>>> import numpy as np
>>> np.set_printoptions(precision=3, suppress=True, linewidth=160)
>>> A = np.loadtxt("m.csv", delimiter=",")
>>> A
array([[ 1.1, -1.4,  0.5,  0.8,  1.2],
       [-1.2,  0.3, -0.8,  1.8,  1.9],
       [-1.4,  0. , -0.9,  0.7,  0.6],
       [ 0.4, -0.7, -1.1, -0.7,  1.2],
       [-2.2, -1.2,  0.4, -0.1,  0.3],
       [-0.1,  1.2, -0.4, -1.3, -0.8],
       [-2.1, -0.5,  0.6,  0.5, -0.1],
       [-1. ,  0. ,  0.4, -0.4,  0.8],
       [ 3. ,  3.5,  0.5,  3. ,  4. ],
       [ 1.2, -1.3,  1.2,  0.2,  0. ],
       [-1.1, -1. , -1.6,  1.7, -1. ],
       [-1. , -1. , -0.4, -1.4,  0.2],
       [-0.3, -0.8, -1.2,  0.1, -1.9],
       [ 0. , -0.1,  0.1, -0.7, -0.4],
       [ 1.3, -1.8, -0.1,  0.6, -0.3],
       [-0.2, -1.6, -1.7,  1.4, -0.2],
       [-0.5, -1.8, -1.1, -0.3, -2.1],
       [-1.1,  0.3, -0.6, -0.4, -1.4],
       [ 2.3,  0.7,  0.4,  0.7,  1. ],
       [ 1. , -1.8, -0.1,  1.1,  0.4],
       [ 0.5,  0.4, -0.7,  0.7, -0.8],
       [-0.7,  0.3, -0.8,  0.5, -1.3],
       [ 0.5, -0.1, -0.9, -1.2, -1.6],
       [-0.1, -0.7,  0.6, -0.2,  0.7],
       [ 0.5, -0.1,  1.2, -1. ,  0.2],
       [ 1.5, -0.5,  0.3, -0.4, -2. ],
       [-1.2, -0.1,  0.9,  0.5,  0.9],
       [ 0.4, -0.3, -1. ,  0.2, -2.7],
       [ 0.8, -0.1,  0.4, -0.9,  0.1],
       [ 0. ,  1. ,  0.7, -1.8,  0.3],
       [ 1.1, -0.8,  0.5, -0.7,  0.5],
       [-1.2,  0. ,  1.9,  1. , -1.6],
       [ 0.2, -0.6,  0.1,  1.4, -1.4],
       [-0.1,  0.5, -0.3, -0.4,  0.7],
       [ 0.2,  0.7,  1.3, -1.4, -1.4],
       [-1.1,  0.4,  1.4, -1.8, -0.4]])
>>> B = np.c_[A[:, :2] @ np.array([[-1, 2], [-3, -3]]), np.array([-5, 3, 5, 1, 5, 4, -5, -2, -3, -1, 4, 4, 5, -3, -5, 2, 0, 0, 3, -2, -4, -2, -5, 0, 1, -1, 2, 1, -5, -3, -1, 2, -4, 3, -1, -2])]
>>> B
array([[  3.1,   6.4,  -5. ],
       [  0.3,  -3.3,   3. ],
       [  1.4,  -2.8,   5. ],
       [  1.7,   2.9,   1. ],
       [  5.8,  -0.8,   5. ],
       [ -3.5,  -3.8,   4. ],
       [  3.6,  -2.7,  -5. ],
       [  1. ,  -2. ,  -2. ],
       [-13.5,  -4.5,  -3. ],
       [  2.7,   6.3,  -1. ],
       [  4.1,   0.8,   4. ],
       [  4. ,   1. ,   4. ],
       [  2.7,   1.8,   5. ],
       [  0.3,   0.3,  -3. ],
       [  4.1,   8. ,  -5. ],
       [  5. ,   4.4,   2. ],
       [  5.9,   4.4,   0. ],
       [  0.2,  -3.1,   0. ],
       [ -4.4,   2.5,   3. ],
       [  4.4,   7.4,  -2. ],
       [ -1.7,  -0.2,  -4. ],
       [ -0.2,  -2.3,  -2. ],
       [ -0.2,   1.3,  -5. ],
       [  2.2,   1.9,   0. ],
       [ -0.2,   1.3,   1. ],
       [  0. ,   4.5,  -1. ],
       [  1.5,  -2.1,   2. ],
       [  0.5,   1.7,   1. ],
       [ -0.5,   1.9,  -5. ],
       [ -3. ,  -3. ,  -3. ],
       [  1.3,   4.6,  -1. ],
       [  1.2,  -2.4,   2. ],
       [  1.6,   2.2,  -4. ],
       [ -1.4,  -1.7,   3. ],
       [ -2.3,  -1.7,  -1. ],
       [ -0.1,  -3.4,  -2. ]])
>>> np.round(np.linalg.lstsq(A, B[:, 0])[0], 3) + 0
array([-1., -3.,  0.,  0.,  0.])
>>> np.linalg.matrix_rank(B)
np.int64(3)
>>> K = np.load("a.npy")
>>> K
array([[ 4,  5,  6,  7,  8],
       [ 9, 10, 11, 12, 13],
       [14, 15, 16, 17, 18],
       [19, 20, 21, 22, 23]])
>>> def softmax(z):
...     e = np.exp(z - z.max(axis=-1, keepdims=True))
...     return e / e.sum(axis=-1, keepdims=True)
... 
>>> softmax(K).sum(axis=1)
array([1., 1., 1., 1.])
>>> scores = K @ K.T / np.sqrt(5)
>>> np.round(softmax(scores), 3) + 0
array([[0., 0., 0., 1.],
       [0., 0., 0., 1.],
       [0., 0., 0., 1.],
       [0., 0., 0., 1.]])
>>> softmax(scores).round(6).argmax(axis=1)
array([3, 3, 3, 3])
>>> [round(float(x), 3) for x in np.linalg.svd(K, compute_uv=False)[:3]]
[65.606, 2.41, 0.0]
>>> np.round(np.linalg.norm(K, 2) / np.linalg.norm(K), 3)
np.float64(0.999)
>>> np.linalg.cond(K) > 100
np.True_
>>> W0 = np.load("w.npy")
>>> W0
array([[ 8.127,  4.275, -1.16 , -7.362],
       [ 5.065,  4.559, -0.503, -7.221],
       [10.345,  3.146,  1.567, -7.927],
       [10.525,  5.431, -3.371, -6.784],
       [ 8.324,  5.755, -4.913, -6.622],
       [ 8.891,  2.153,  1.993, -8.423],
       [ 8.789, -0.338, -2.181, -9.669],
       [ 6.308,  5.454, -5.166, -6.773],
       [ 8.3  ,  3.554, -2.465, -7.723],
       [ 9.085,  4.323, -1.84 , -7.338],
       [ 7.611,  4.864, -6.436, -7.068],
       [ 7.46 ,  4.991, -0.548, -7.004],
       [ 7.64 ,  3.08 ,  0.176, -7.96 ],
       [10.422,  2.929, -5.364, -8.035],
       [ 5.906,  5.226, -4.846, -6.887],
       [ 7.758,  6.848, -0.222, -6.076],
       [ 8.309,  1.328,  0.871, -8.836],
       [ 8.108,  5.332, -3.001, -6.834],
       [10.119,  8.695, -5.418, -5.152],
       [10.49 ,  4.258, -0.532, -7.371],
       [ 6.7  ,  4.102, -2.089, -7.449],
       [ 8.136,  6.659, -0.792, -6.171],
       [ 9.744,  4.297, -0.952, -7.352],
       [ 8.208,  4.491, -0.658, -7.255],
       [ 9.48 ,  5.138, -5.024, -6.931],
       [10.556,  9.805, -3.684, -4.597],
       [ 7.37 ,  5.256,  1.255, -6.872],
       [10.081,  5.368, -1.331, -6.816],
       [ 8.436,  6.963, -3.448, -6.018],
       [ 8.759,  6.5  , -2.702, -6.25 ],
       [ 9.652,  5.822, -1.387, -6.589],
       [ 6.477,  2.606,  0.229, -8.197],
       [ 9.172,  4.16 , -3.352, -7.42 ]])
>>> B = W0 / np.linalg.norm(W0, axis=1, keepdims=True)
>>> gram = B @ B.T
>>> (gram - 2 * np.eye(33)).round(6).argmax(axis=1)
array([23, 11,  5, 32, 24, 16, 16, 14, 32,  0,  7, 23, 31, 32,  7, 21,  5, 29, 25, 22,  8, 15, 19,  0,  4, 18, 11, 30, 29, 28, 27, 12,  8])
>>> np.linalg.norm(B, axis=1)
array([1., 1., 1., 1., 1., 1., 1., 1., 1., 1., 1., 1., 1., 1., 1., 1., 1., 1., 1., 1., 1., 1., 1., 1., 1., 1., 1., 1., 1., 1., 1., 1., 1.])
>>> O, V = np.linalg.qr(W0[:, :3])[0], np.linalg.qr(W0[:, 3:])[0]
>>> s = np.linalg.svd(O.T @ V, compute_uv=False)
>>> (s > 0.9).sum()
np.int64(1)
>>> s
array([0.978])
>>> np.degrees(np.arccos(s.clip(0, 1)))
array([12.017])
>>> round(float(np.linalg.norm(O @ O.T - V @ V.T, 2)), 3)
1.0
>>> Xs = W0 - W0.mean(axis=0)
>>> left, s, VT = np.linalg.svd(Xs, full_matrices=False)
>>> np.linalg.matrix_rank(Xs)
np.int64(4)
>>> np.round(np.abs(VT[-1]), 3) + 0
array([0.   , 0.447, 0.   , 0.894])
>>> s
array([14.856,  9.8  ,  7.94 ,  0.001])
>>> np.abs(VT[0]).argmax()
np.int64(2)
>>> np.abs(left[:, 0]).argmax()
np.int64(18)
>>> np.round(s ** 2 / (s ** 2).sum(), 3) + 0
array([0.581, 0.253, 0.166, 0.   ])
>>> np.round(Xs.mean(axis=0), 3) + 0
array([0., 0., 0., 0.])
>>> VT[0] * np.sign(VT[0, np.abs(VT[0]).argmax()])
array([-0.099, -0.61 ,  0.725, -0.305])
>>> arr = np.load("block1.npy")
>>> arr
array([[ 0.027,  0.135,  0.081, -0.027, -0.027],
       [ 0.135,  0.676,  0.405, -0.135, -0.135],
       [ 0.081,  0.405,  0.243, -0.081, -0.081],
       [-0.027, -0.135, -0.081,  0.027,  0.027],
       [-0.027, -0.135, -0.081,  0.027,  0.027]])
>>> rank = np.linalg.matrix_rank(arr)
>>> rank
np.int64(1)
>>> ns = np.linalg.svd(arr)[2][rank:].T
>>> [int(np.linalg.matrix_rank(arr[:, :j + 1])) for j in range(5)]
[1, 1, 1, 1, 1]
>>> np.allclose(arr @ ns, 0)
True
>>> np.round(arr @ ns, 3) + 0
array([[0., 0., 0., 0.],
       [0., 0., 0., 0.],
       [0., 0., 0., 0.],
       [0., 0., 0., 0.],
       [0., 0., 0., 0.]])
>>> ns @ ns.T
array([[ 0.973, -0.135, -0.081,  0.027,  0.027],
       [-0.135,  0.324, -0.405,  0.135,  0.135],
       [-0.081, -0.405,  0.757,  0.081,  0.081],
       [ 0.027,  0.135,  0.081,  0.973, -0.027],
       [ 0.027,  0.135,  0.081, -0.027,  0.973]])
>>> np.linalg.matrix_rank(arr.T @ arr), np.linalg.matrix_rank(arr @ arr.T)
(np.int64(1), np.int64(1))
>>> [int(np.linalg.matrix_rank(arr[:i])) for i in range(1, len(arr) + 1)]
[1, 1, 1, 1, 1]
>>> np.kron(np.eye(2, dtype=int), arr)
array([[ 0.027,  0.135,  0.081, -0.027, -0.027,  0.   ,  0.   ,  0.   , -0.   , -0.   ],
       [ 0.135,  0.676,  0.405, -0.135, -0.135,  0.   ,  0.   ,  0.   , -0.   , -0.   ],
       [ 0.081,  0.405,  0.243, -0.081, -0.081,  0.   ,  0.   ,  0.   , -0.   , -0.   ],
       [-0.027, -0.135, -0.081,  0.027,  0.027, -0.   , -0.   , -0.   ,  0.   ,  0.   ],
       [-0.027, -0.135, -0.081,  0.027,  0.027, -0.   , -0.   , -0.   ,  0.   ,  0.   ],
       [ 0.   ,  0.   ,  0.   , -0.   , -0.   ,  0.027,  0.135,  0.081, -0.027, -0.027],
       [ 0.   ,  0.   ,  0.   , -0.   , -0.   ,  0.135,  0.676,  0.405, -0.135, -0.135],
       [ 0.   ,  0.   ,  0.   , -0.   , -0.   ,  0.081,  0.405,  0.243, -0.081, -0.081],
       [-0.   , -0.   , -0.   ,  0.   ,  0.   , -0.027, -0.135, -0.081,  0.027,  0.027],
       [-0.   , -0.   , -0.   ,  0.   ,  0.   , -0.027, -0.135, -0.081,  0.027,  0.027]])
>>> round(np.linalg.det(arr[::-1]), 3)
np.float64(0.0)
>>> np.round(np.poly(arr), 3) + 0
array([ 1., -1.,  0.,  0.,  0.,  0.])
>>> np.round(np.einsum("ii->", arr), 3)
np.float64(1.0)
>>> np.round(np.linalg.norm(arr), 3)
np.float64(1.0)
>>> arr.mean(axis=0)
array([ 0.038,  0.189,  0.114, -0.038, -0.038])
>>> np.round(np.linalg.svd(arr, compute_uv=False), 3) + 0
array([1., 0., 0., 0., 0.])
>>> np.count_nonzero(arr)
np.int64(25)
>>> arr.sum(axis=1)
array([ 0.189,  0.946,  0.568, -0.189, -0.189])
>>> J = np.load("sample16.npy")
>>> J
array([[0, 2, 1, 0, 0, 0, 0, 0],
       [1, 2, 0, 0, 0, 2, 0, 0],
       [1, 0, 0, 0, 0, 2, 0, 0],
       [0, 0, 0, 0, 2, 0, 1, 1],
       [0, 0, 0, 2, 2, 0, 1, 0],
       [2, 2, 0, 0, 0, 0, 0, 0],
       [0, 0, 0, 2, 2, 0, 0, 1],
       [0, 0, 0, 2, 1, 0, 1, 1]])
>>> # 2 blocks once reordered
>>> rng = np.random.default_rng(5512)
>>> z = rng.permutation(8)
>>> z
array([3, 0, 1, 5, 6, 7, 4, 2])
>>> B = J[z][:, z]
>>> np.diag(B)
array([0, 0, 2, 0, 0, 1, 2, 0])
>>> B
array([[0, 0, 0, 0, 1, 1, 2, 0],
       [0, 0, 2, 0, 0, 0, 0, 1],
       [0, 1, 2, 2, 0, 0, 0, 0],
       [0, 2, 2, 0, 0, 0, 0, 0],
       [2, 0, 0, 0, 0, 1, 2, 0],
       [2, 0, 0, 0, 1, 1, 1, 0],
       [2, 0, 0, 0, 1, 0, 2, 0],
       [0, 1, 0, 2, 0, 0, 0, 0]])
>>> x0 = np.array([-2, 2, 1, 2, 1, -3, 3, 0])
>>> target = J @ x0
>>> c, lr = np.zeros(8), 1 / np.linalg.norm(J, 2) ** 2
>>> for i in range(30):
...     c -= lr * J.T @ (J @ c - target)
...     if i % 5 == 0: print(i, round(np.linalg.norm(J @ c - target), 3))
... 
0 8.021
5 3.15
10 1.926
15 1.473
20 1.189
25 0.976
>>> c
array([-1.815,  1.874,  1.234,  1.968,  1.27 , -3.039,  2.236,  0.175])
>>> round(float(np.linalg.det(J)), 3)
64.0
>>> np.sort(np.linalg.eigvals(J).real)
array([-1.702, -1.355, -1.355, -1.   ,  0.557,  1.   ,  4.153,  4.702])
>>> np.flatnonzero(np.linalg.matrix_power((J != 0) + (J.T != 0) + np.eye(8), 8)[2])
array([0, 1, 2, 5])
>>> J @ J
array([[ 3,  4,  0,  0,  0,  6,  0,  0],
       [ 6, 10,  1,  0,  0,  4,  0,  0],
       [ 4,  6,  1,  0,  0,  0,  0,  0],
       [ 0,  0,  0,  8,  7,  0,  3,  2],
       [ 0,  0,  0,  6, 10,  0,  4,  3],
       [ 2,  8,  2,  0,  0,  4,  0,  0],
       [ 0,  0,  0,  6,  9,  0,  5,  3],
       [ 0,  0,  0,  6,  9,  0,  4,  4]])
>>> f = np.array([0, 0])
>>> np.cross(W0[3, :3], W0[20, :3])
array([ 2.482, -0.599,  6.786])
>>> np.polyval(f, W0[3])
array([0., 0., 0., 0.])
>>> np.correlate(W0[3], W0[20], "full")
array([-78.401, -62.442,  56.939, 150.371,  36.732, -50.414, -45.453])
>>> F = np.loadtxt("run0.csv", delimiter=",")
>>> F
array([[ 0.6,  0.9, -5.1,  2.1, -3. ,  1.5,  0.9,  0.6, -0.9],
       [ 0.2,  0.7,  1. , -0.3, -0.6,  0.4,  0.3,  0.1, -0.2],
       [ 0. , -0.2, -1.6,  1.1, -0.7, -0.2,  0.1,  0.3,  0.4],
       [ 3.2, -0.1, -0.2,  0.8,  0.8, -1.2, -1.3, -0.6, -0.4],
       [-0.9,  0.6,  0.3, -1. ,  1.8,  1.7, -1.1, -0.1, -1.4],
       [-1. , -0.9, -1.9,  0.1,  1.6,  0.6, -0.1,  0.1,  0.1],
       [-0.9,  1.4,  0. ,  0.4,  2.1, -1.2, -1.3, -0.4,  0.6],
       [-1. ,  3.4,  0.5, -2.3, -0.4,  0.5,  0.7,  0.5, -1.8],
       [-1. , -0.2, -0.2,  0.5, -0.3,  0.3, -0.7,  0.3,  1.1],
       [ 0.9, -1.2,  0.1,  2. , -0.5,  1.1,  0. , -0.9, -1.4],
       [ 1.3, -1.3, -0.6, -1.1, -0.2,  0.4,  0.3, -0.6,  2.1],
       [ 1.1, -0.8,  0.8,  0.3,  0.3, -0.5, -0.4,  1.7, -0.3],
       [ 0.4,  0.7, -0.1, -1. ,  1. , -0.5,  0.1, -0.5,  0.5],
       [-0.6,  1.3, -1.5,  0.6, -0.2, -0.7,  0.7,  1.1, -1.2],
       [-0.8,  1. ,  0. ,  0.2,  0.6, -0.6, -1.1,  0.5,  0.3],
       [ 0.4, -0.6,  0.2, -0.6,  1. ,  1. ,  0.2, -1.3, -0.2],
       [ 0.1,  0.5,  0. , -0.3,  2.1, -1.1,  2.2,  0.1,  0.3]])
>>> x0 = np.array([8, 2, 7, 4, 4, 7, 3, 4, 9])
>>> target = F @ x0
>>> np.linalg.lstsq(F, target)[0]
array([8., 2., 7., 4., 4., 7., 3., 4., 9.])
>>> np.round(np.linalg.pinv(F) @ F, 3) + 0
array([[1., 0., 0., 0., 0., 0., 0., 0., 0.],
       [0., 1., 0., 0., 0., 0., 0., 0., 0.],
       [0., 0., 1., 0., 0., 0., 0., 0., 0.],
       [0., 0., 0., 1., 0., 0., 0., 0., 0.],
       [0., 0., 0., 0., 1., 0., 0., 0., 0.],
       [0., 0., 0., 0., 0., 1., 0., 0., 0.],
       [0., 0., 0., 0., 0., 0., 1., 0., 0.],
       [0., 0., 0., 0., 0., 0., 0., 1., 0.],
       [0., 0., 0., 0., 0., 0., 0., 0., 1.]])
>>> target = target + 0.02 * rng.normal(size=17)
>>> target
array([-25.204,   8.687,  -6.292,  12.083,  -5.129, -11.095,  -2.883, -17.134,   2.095,   3.003,  18.628,  14.629,   3.19 , -20.298,  -4.001,   5.598,  10.984])
>>> c, *_ = np.linalg.lstsq(F, target)
>>> np.round(np.linalg.norm(target - F @ c), 3)
np.float64(0.043)
>>> [round(float(np.linalg.norm(np.linalg.solve(F.T @ F + lam * np.eye(9), F.T @ target))), 2) for lam in (0, 1, 10, 100)]
[17.43, 11.03, 6.15, 2.15]
>>> c.round()
array([8., 2., 7., 4., 4., 7., 3., 4., 9.])
>>> c
array([7.998, 1.991, 6.999, 4.   , 3.998, 6.995, 2.998, 4.005, 9.005])
